% ipython --no-banner

In [1]: import numpy as np

In [2]: np.set_printoptions(suppress=True, linewidth=160)

In [3]: tidy = lambda a: np.round(a, 1) + 0

In [4]: m1 = np.load("mat.npy")

In [5]: m1
Out[5]: 
array([[  0.5,  -1.3,   1.6,  -0.9],
       [  0.4,  -0.6,  -0.6,   1. ],
       [ -0.3,  -0.4,   0.2,  -0.9],
       [-12. , -22. , -36. ,  10. ],
       [ -0.2,   0. ,  -0.5,   0.3],
       [  0.8,  -2.7,   0. ,  -1. ],
       [  0.5,   0.5,   0.5,  -0.7],
       [ -1.3,  -1. ,  -0.3,  -1.2],
       [ -0.8,   0. ,   0.4,   0. ],
       [  0.3,  -0.8,  -1. ,   0.8]])

In [6]: x = np.array([1, 0, 3, 0])

In [7]: target = m1 @ x

In [8]: tidy(np.linalg.solve(m1.T @ m1, m1.T @ target))
Out[8]: array([1., 0., 3., 0.])

In [9]: try:
   ...:     np.linalg.solve(m1, target)
   ...: except np.linalg.LinAlgError as e:
   ...:     print(repr(e))
   ...: 
LinAlgError('Last 2 dimensions of the array must be square')

In [10]: tidy(target)
Out[10]: array([   5.3,   -1.4,    0.3, -120. ,   -1.7,    0.8,    2. ,   -2.2,    0.4,   -2.7])

In [11]: tidy(np.linalg.pinv(m1) @ m1)
Out[11]: 
array([[1., 0., 0., 0.],
       [0., 1., 0., 0.],
       [0., 0., 1., 0.],
       [0., 0., 0., 1.]])

In [12]: rng = np.random.default_rng(35568)

In [13]: target = target + 0.1 * rng.normal(size=10)

In [14]: tidy(target)
Out[14]: array([   5.2,   -1.3,    0.3, -120. ,   -1.9,    0.7,    1.9,   -2.4,    0.4,   -2.5])

In [15]: c, *_ = np.linalg.lstsq(m1, target)

In [16]: tidy(c)
Out[16]: array([1. , 0. , 3. , 0.1])

In [17]: tidy(m1.T @ (target - m1 @ c))
Out[17]: array([0., 0., 0., 0.])

In [18]: Z = np.array([[1, 2, 1], [0, 0, 1]])

In [19]: A = np.repeat(Z, 25 // 2, axis=0)

In [20]: A = A + 0.3 * rng.normal(size=A.shape)

In [21]: tidy(A)
Out[21]: 
array([[ 0.9,  2.2,  0.9],
       [ 0.5,  1.5,  0.9],
       [ 2. ,  1.9,  1.3],
       [ 1.4,  2.1,  1.1],
       [ 1.2,  2.1,  0.9],
       [ 0.9,  2.1,  0.9],
       [ 0.4,  1.5,  0.7],
       [ 1.4,  1.8,  1.1],
       [ 1.3,  2.3,  0.5],
       [ 0.8,  2.2,  1.1],
       [ 1.4,  1.6,  1.4],
       [ 0.8,  1.6,  1.4],
       [ 0.2, -0.2,  0.9],
       [ 0. ,  0.3,  1.4],
       [ 0.1, -0.2,  0.7],
       [-0.1,  0.2,  0.9],
       [ 0.4,  0. ,  0.8],
       [ 0.4,  0.2,  1.1],
       [ 0.1,  0. ,  0.9],
       [ 0.3, -0.3,  0.5],
       [-0.5, -0.2,  1.3],
       [-0.1, -0.3,  0.4],
       [-0.5,  0.2,  1.2],
       [ 0.2,  0.2,  0.9]])

In [22]: Xs = (A - A.mean(axis=0)) / A.std(axis=0)

In [23]: tidy(Xs.std(axis=0))
Out[23]: array([1., 1., 1.])

In [24]: np.argwhere(np.abs(Xs) > 2)
Out[24]: array([[2, 0]])

In [25]: c = np.linalg.lstsq(np.delete(Xs, 1, axis=1), Xs[:, 1])[0]

In [26]: tidy(1 - np.var(Xs[:, 1] - np.delete(Xs, 1, axis=1) @ c))
Out[26]: np.float64(0.7)

In [27]: x = np.array([2, 2, -3])

In [28]: target = A @ x

In [29]: tidy(np.linalg.pinv(A) @ A)
Out[29]: 
array([[1., 0., 0.],
       [0., 1., 0.],
       [0., 0., 1.]])

In [30]: tidy(np.linalg.solve(A.T @ A, A.T @ target))
Out[30]: array([ 2.,  2., -3.])

In [31]: target = target + 0.3 * rng.normal(size=24)

In [32]: tidy(target)
Out[32]: array([ 3.5,  1.4,  3.6,  3. ,  3.6,  3.1,  2. ,  3.4,  5.6,  2.8,  1.3,  0.9, -2.5, -3.7, -2.5, -2.6, -1.7, -2.1, -3.1, -1.4, -6. , -2.1, -3.8, -2.1])

In [33]: c, *_ = np.linalg.lstsq(A, target)

In [34]: c.round()
Out[34]: array([ 2.,  2., -3.])
